In [1]: import numpy as np

In [2]: from numpy import linalg as LA

In [3]: np.set_printoptions(precision=2, suppress=True, linewidth=120, sign=" ")

In [4]: mat = np.array([[2, 0, -2, 0], [-3, 3, 3, 1], [-2, -2, 0, 2], [-3, 3, -2, 2]])

In [5]: mat
Out[5]: 
array([[ 2,  0, -2,  0],
       [-3,  3,  3,  1],
       [-2, -2,  0,  2],
       [-3,  3, -2,  2]])

In [6]: Q = mat.astype(float).copy()

In [7]: for j in range(4):
   ...:     Q[:, j] -= Q[:, :j] @ (Q[:, :j].T @ Q[:, j])
   ...:     Q[:, j] /= LA.norm(Q[:, j])
   ...: 

In [8]: np.round(Q.T @ Q, 2) + 0
Out[8]: 
array([[ 1.,  0.,  0.,  0.],
       [ 0.,  1.,  0.,  0.],
       [ 0.,  0.,  1.,  0.],
       [ 0.,  0.,  0.,  1.]])

In [9]: np.round(Q.T @ mat, 2) + 0
Out[9]: 
array([[ 5.1 , -2.75, -1.37, -2.55],
       [ 0.  ,  3.8 , -0.2 , -0.53],
       [ 0.  ,  0.  ,  3.88, -1.19],
       [ 0.  ,  0.  ,  0.  ,  0.9 ]])

In [10]: LA.eigvals(mat)
Out[10]: array([ 4.64+0.j ,  2.  +0.j ,  0.18+2.7j,  0.18-2.7j])

In [11]: round(float(LA.eigvals(mat).sum().real), 2)
Out[11]: 7.0

In [12]: np.kron(np.eye(2, dtype=int), mat)
Out[12]: 
array([[ 2,  0, -2,  0,  0,  0,  0,  0],
       [-3,  3,  3,  1,  0,  0,  0,  0],
       [-2, -2,  0,  2,  0,  0,  0,  0],
       [-3,  3, -2,  2,  0,  0,  0,  0],
       [ 0,  0,  0,  0,  2,  0, -2,  0],
       [ 0,  0,  0,  0, -3,  3,  3,  1],
       [ 0,  0,  0,  0, -2, -2,  0,  2],
       [ 0,  0,  0,  0, -3,  3, -2,  2]])

In [13]: round(LA.norm(mat, "nuc"), 2)
Out[13]: np.float64(14.96)

In [14]: LA.norm(mat, axis=1).argmax()
Out[14]: np.int64(1)

In [15]: round(LA.norm(mat) ** 2 / LA.norm(mat, 2) ** 2, 2)
Out[15]: np.float64(1.65)

In [16]: mat[3] @ mat[1]
Out[16]: np.int64(14)

In [17]: round(float(LA.norm(mat[3] - mat[1])), 2)
Out[17]: 5.1

In [18]: round(LA.norm(mat[3], 1), 2), np.round(LA.norm(mat[3], np.inf), 2)
Out[18]: (np.float64(10.0), np.float64(3.0))

In [19]: feats = np.load("m.npy")

In [20]: feats
Out[20]: 
array([[ 3.43,  6.61, -0.41],
       [ 3.61,  6.38,  0.13],
       [ 3.93,  6.03, -1.34],
       [ 1.04,  7.3 ,  0.23],
       [ 2.26,  5.67, -1.21],
       [ 3.59,  8.52,  1.83],
       [ 2.2 ,  6.59,  0.42],
       [ 2.81,  3.18,  3.14],
       [ 1.51,  5.78,  1.29],
       [ 1.61,  6.03, -1.19],
       [ 3.68,  6.38,  0.  ],
       [ 2.47,  6.33,  1.95],
       [ 2.03,  6.2 , -0.38],
       [ 1.15,  6.72,  1.54],
       [ 1.16,  6.19, -2.57],
       [ 2.66,  3.72, -0.02],
       [ 3.29,  5.87,  0.44],
       [ 3.75,  5.54,  0.79],
       [ 1.79,  6.99, -0.39],
       [ 3.17,  5.94,  0.07],
       [ 2.53,  5.91, -0.46],
       [ 1.26,  6.22, -1.84],
       [ 4.18,  6.37, -0.26],
       [ 0.72,  4.79,  0.91]])

In [21]: proj = feats @ LA.solve(feats.T @ feats, feats.T)

In [22]: np.round(LA.eigvalsh(proj), 2) + 0
Out[22]: 
array([ 0.,  0.,  0.,  0.,  0.,  0.,  0.,  0.,  0.,  0.,  0.,  0.,  0.,  0.,  0.,  0.,  0.,  0.,  0.,  0.,  0.,  1.,
        1.,  1.])

In [23]: np.allclose(proj @ proj, proj)
Out[23]: True

In [24]: x = np.array([1, 0, 1])

In [25]: target = feats @ x

In [26]: beta, lr = np.zeros(3), 1 / LA.norm(feats, 2) ** 2

In [27]: for i in range(10):
    ...:     beta -= lr * feats.T @ (feats @ beta - target)
    ...:     if i % 2 == 0: print(i, round(LA.norm(feats @ beta - target), 2))
    ...: 
0 8.0
2 7.43
4 6.9
6 6.41
8 5.96

In [28]: round(float(LA.cond(feats)), 2)
Out[28]: 6.79

In [29]: arr = np.loadtxt("arr.csv", delimiter=",")

In [30]: arr
Out[30]: 
array([[ 1., -1.,  0.,  0.],
       [ 2., -1.,  0.,  0.],
       [ 0.,  0.,  1., -1.],
       [ 0.,  0.,  2., -1.]])

In [31]: # splits into 2 blocks

In [32]: rng = np.random.default_rng(74)

In [33]: lab = rng.permutation(4)

In [34]: lab
Out[34]: array([ 3,  2,  1,  0])

In [35]: M2 = arr[lab][:, lab]

In [36]: np.trace(M2)
Out[36]: np.float64(0.0)

In [37]: np.allclose(M2, arr)
Out[37]: False

In [38]: np.diag(M2)
Out[38]: array([-1.,  1., -1.,  1.])

In [39]: round(float(LA.det(M2)), 2), round(LA.det(arr[lab]), 2)
Out[39]: (1.0, np.float64(1.0))

In [40]: M2
Out[40]: 
array([[-1.,  2.,  0.,  0.],
       [-1.,  1.,  0.,  0.],
       [ 0.,  0., -1.,  2.],
       [ 0.,  0., -1.,  1.]])

In [41]: M2 = np.array([[9, 1], [0, 4]])

In [42]: C = np.kron(M2, arr)

In [43]: LA.matrix_rank(C)
Out[43]: np.int64(8)

In [44]: C
Out[44]: 
array([[ 9., -9.,  0.,  0.,  1., -1.,  0.,  0.],
       [18., -9.,  0.,  0.,  2., -1.,  0.,  0.],
       [ 0.,  0.,  9., -9.,  0.,  0.,  1., -1.],
       [ 0.,  0., 18., -9.,  0.,  0.,  2., -1.],
       [ 0., -0.,  0.,  0.,  4., -4.,  0.,  0.],
       [ 0., -0.,  0.,  0.,  8., -4.,  0.,  0.],
       [ 0.,  0.,  0., -0.,  0.,  0.,  4., -4.],
       [ 0.,  0.,  0., -0.,  0.,  0.,  8., -4.]])

In [45]: np.allclose(arr, arr.T)
Out[45]: False

In [46]: np.trace(arr)
Out[46]: np.float64(0.0)

In [47]: assert arr == arr.T
---------------------------------------------------------------------------
ValueError                                Traceback (most recent call last)
Cell In[47], line 1
----> 1 assert arr == arr.T

ValueError: The truth value of an array with more than one element is ambiguous. Use a.any() or a.all()

In [48]: arr.inv()
---------------------------------------------------------------------------
AttributeError                            Traceback (most recent call last)
Cell In[48], line 1
----> 1 arr.inv()

AttributeError: 'numpy.ndarray' object has no attribute 'inv'

In [49]: def softmax(z):
    ...:     e = np.exp(z - z.max(axis=-1, keepdims=True))
    ...:     return e / e.sum(axis=-1, keepdims=True)
    ...: 

In [50]: softmax(arr[0])
Out[50]: array([ 0.53,  0.07,  0.2 ,  0.2 ])

In [51]: S = arr @ arr.T / np.sqrt(4)

In [52]: softmax(S + np.triu(np.full(S.shape, -np.inf), 1))
Out[52]: 
array([[ 1.  ,  0.  ,  0.  ,  0.  ],
       [ 0.27,  0.73,  0.  ,  0.  ],
       [ 0.21,  0.21,  0.58,  0.  ],
       [ 0.05,  0.05,  0.24,  0.65]])

In [53]: softmax(S)[0] @ arr
Out[53]: array([ 1.27, -0.78,  0.33, -0.22])

In [54]: softmax(S).round(6).argmax(axis=1)
Out[54]: array([ 1,  1,  3,  3])

In [55]: proj = np.triu(np.array([[9, 1, 3, 8], [4, 5, 7, 8], [0, 1, 6, 0], [6, 8, 0, 4]]), 1) + np.eye(4)

In [56]: M2 = proj @ arr @ LA.inv(proj)

In [57]: np.round(LA.det(M2), 2)
Out[57]: np.float64(1.0)

In [58]: LA.matrix_rank(M2)
Out[58]: np.int64(4)

In [59]: proj @ arr - arr @ proj
Out[59]: 
array([[  2.,  -2.,  23., -11.],
       [  0.,  -2.,  24., -23.],
       [  0.,   0.,   0.,   0.],
       [  0.,   0.,   0.,   0.]])

In [60]: M2
Out[60]: 
array([[ 3., -5., 45.,  5.],
       [ 2., -3., 38., -7.],
       [ 0.,  0.,  1., -1.],
       [ 0.,  0.,  2., -1.]])

In [61]: np.round(np.poly(M2), 2) + 0
Out[61]: array([ 1.,  0.,  2.,  0.,  1.])

In [62]: M2 = np.array([[-2, -2, -2], [1, -2, -2], [1, 2, -2]])

In [63]: J = np.tril(M2)

In [64]: J
Out[64]: 
array([[-2,  0,  0],
       [ 1, -2,  0],
       [ 1,  2, -2]])

In [65]: x = np.array([1, 0, 1])

In [66]: target = J @ x

In [67]: beta, lr = np.zeros(3), 1 / LA.norm(J, 2) ** 2

In [68]: for i in range(10):
    ...:     beta -= lr * J.T @ (J @ beta - target)
    ...:     if i % 2 == 0: print(i, round(LA.norm(J @ beta - target), 2))
    ...: 
0 1.28
2 0.86
4 0.7
6 0.59
8 0.49

In [69]: beta
Out[69]: array([ 0.85, -0.21,  0.62])

In [70]: np.prod(np.diag(J)), round(float(LA.det(J)), 2)
Out[70]: (np.int64(-8), -8.0)

In [71]: J @ J
Out[71]: 
array([[ 4,  0,  0],
       [-4,  4,  0],
       [-2, -8,  4]])

In [72]: Q, r_ = LA.qr(J)

In [73]: np.round(Q @ r_, 2) + 0
Out[73]: 
array([[-2.,  0.,  0.],
       [ 1., -2.,  0.],
       [ 1.,  2., -2.]])

In [74]: np.abs(np.diag(r_))
Out[74]: array([ 2.45,  2.83,  1.15])

In [75]: proj = np.triu(np.array([[-2, 1, 0], [0, -2, -1], [2, 2, -1]]), 1) + np.eye(3)

In [76]: M2 = proj @ J @ LA.inv(proj)

In [77]: LA.matrix_rank(M2)
Out[77]: np.int64(3)

In [78]: np.round(LA.det(M2), 2)
Out[78]: np.float64(-8.0)

In [79]: np.trace(M2), np.trace(J)
Out[79]: (np.float64(-6.0), np.int64(-6))

In [80]: M2
Out[80]: 
array([[-1., -1., -1.],
       [ 0., -4., -2.],
       [ 1.,  1., -1.]])

In [81]: np.poly(M2)
Out[81]: array([  1.,   6.,  12.,   8.])

In [82]: w, V = LA.eig(J)

In [83]: np.sort(LA.eigvals(J @ J))
Out[83]: array([ 4.,  4.,  4.])

In [84]: np.sort(LA.eigvals(LA.inv(J)))
Out[84]: array([-0.5, -0.5, -0.5])

In [85]: w
Out[85]: array([-2., -2., -2.])

In [86]: np.prod(w)
Out[86]: np.float64(-8.0)

In [87]: J @ V[:, 0] - w[0] * V[:, 0]
Out[87]: array([ 0.,  0.,  0.])

In [88]: K = np.array([[0.3, -0.7, 0.1],
    ...:     [-0.6, -2.5, -0.9],
    ...:     [-0.3, 0.2, 0.6],
    ...:     [-0.4, -0.9, 0.6],
    ...:     [1.8, -1.0, -0.4],
    ...:     [1.4, -0.5, -0.6],
    ...:     [-0.7, -0.4, 0.5],
    ...:     [-1.0, 1.2, -0.7],
    ...:     [-1.1, -0.3, -0.4],
    ...:     [-0.1, -0.4, 0.7],
    ...:     [0.9, -1.6, 0.5],
    ...:     [1.1, 1.4, 0.5],
    ...:     [2.6, 0.1, 1.8],
    ...:     [0.9, 0.3, 0.3],
    ...:     [0.1, 0.9, -2.5],
    ...:     [1.7, -0.1, 0.4],
    ...:     [-0.6, -1.8, -1.1],
    ...:     [-0.4, -0.4, -0.4],
    ...:     [0.3, -0.5, 0.3],
    ...:     [2.2, -2.8, -2.5],
    ...:     [-0.6, -0.3, 1.6],
    ...:     [-1.6, 0.4, -0.9]])

In [89]: K[15] *= 10

In [90]: K
Out[90]: 
array([[ 0.3, -0.7,  0.1],
       [-0.6, -2.5, -0.9],
       [-0.3,  0.2,  0.6],
       [-0.4, -0.9,  0.6],
       [ 1.8, -1. , -0.4],
       [ 1.4, -0.5, -0.6],
       [-0.7, -0.4,  0.5],
       [-1. ,  1.2, -0.7],
       [-1.1, -0.3, -0.4],
       [-0.1, -0.4,  0.7],
       [ 0.9, -1.6,  0.5],
       [ 1.1,  1.4,  0.5],
       [ 2.6,  0.1,  1.8],
       [ 0.9,  0.3,  0.3],
       [ 0.1,  0.9, -2.5],
       [17. , -1. ,  4. ],
       [-0.6, -1.8, -1.1],
       [-0.4, -0.4, -0.4],
       [ 0.3, -0.5,  0.3],
       [ 2.2, -2.8, -2.5],
       [-0.6, -0.3,  1.6],
       [-1.6,  0.4, -0.9]])

In [91]: # row 15 is much longer than the rest

In [92]: proj = K @ LA.solve(K.T @ K, K.T)

In [93]: np.round(LA.eigvalsh(proj), 2) + 0
Out[93]: array([ 0.,  0.,  0.,  0.,  0.,  0.,  0.,  0.,  0.,  0.,  0.,  0.,  0.,  0.,  0.,  0.,  0.,  0.,  0.,  1.,  1.,  1.])

In [94]: LA.matrix_rank(np.eye(22) - proj)
Out[94]: np.int64(19)

In [95]: proj @ K[:, 1]
Out[95]: 
array([-0.7, -2.5,  0.2, -0.9, -1. , -0.5, -0.4,  1.2, -0.3, -0.4, -1.6,  1.4,  0.1,  0.3,  0.9, -1. , -1.8, -0.4,
       -0.5, -2.8, -0.3,  0.4])

In [96]: np.round(np.trace(proj), 2)
Out[96]: np.float64(3.0)

In [97]: D = LA.norm(K[:, None] - K[None], axis=-1)

In [98]: np.flatnonzero(D[19] < D.mean() / 2)
Out[98]: array([ 19])

In [99]: LA.matrix_rank(D ** 2)
Out[99]: np.int64(5)

In [100]: (D + 1e9 * np.eye(22)).round(6).argmin(axis=1)
Out[100]: array([ 18,  16,   9,   6,   5,   4,   3,  21,  17,  18,   0,  13,  13,  18,   7,  12,   1,   8,   0,   4,   9,   8])

In [101]: Xc = K - K.mean(axis=0)

In [102]: V = LA.svd(Xc)[2][:1]

In [103]: M2 = Xc - Xc @ V.T @ V

In [104]: M2.std(axis=0)
Out[104]: array([ 0.24,  1.03,  1.01])

In [105]: np.round(LA.norm(M2) / LA.norm(Xc), 2)
Out[105]: np.float64(0.36)

In [106]: (Xc @ V.T).std(axis=0)
Out[106]: array([ 3.77])

In [107]: LA.norm(M2, axis=1).round(6).argmax()
Out[107]: np.int64(19)

In [108]: np.cov(Xc @ V.T, rowvar=False)
Out[108]: array( 14.88)

In [109]: gram = K.T @ K

In [110]: LA.eigvalsh(gram)[::-1]
Out[110]: array([ 333.45,   34.5 ,   17.1 ])

In [111]: np.diag(gram)
Out[111]: array([ 315.58,   28.86,   40.61])

In [112]: gram
Out[112]: 
array([[315.58, -23.27,  68.9 ],
       [-23.27,  28.86,   3.33],
       [ 68.9 ,   3.33,  40.61]])

In [113]: np.trace(gram), np.round((K ** 2).sum(), 2)
Out[113]: (np.float64(385.05), np.float64(385.05))
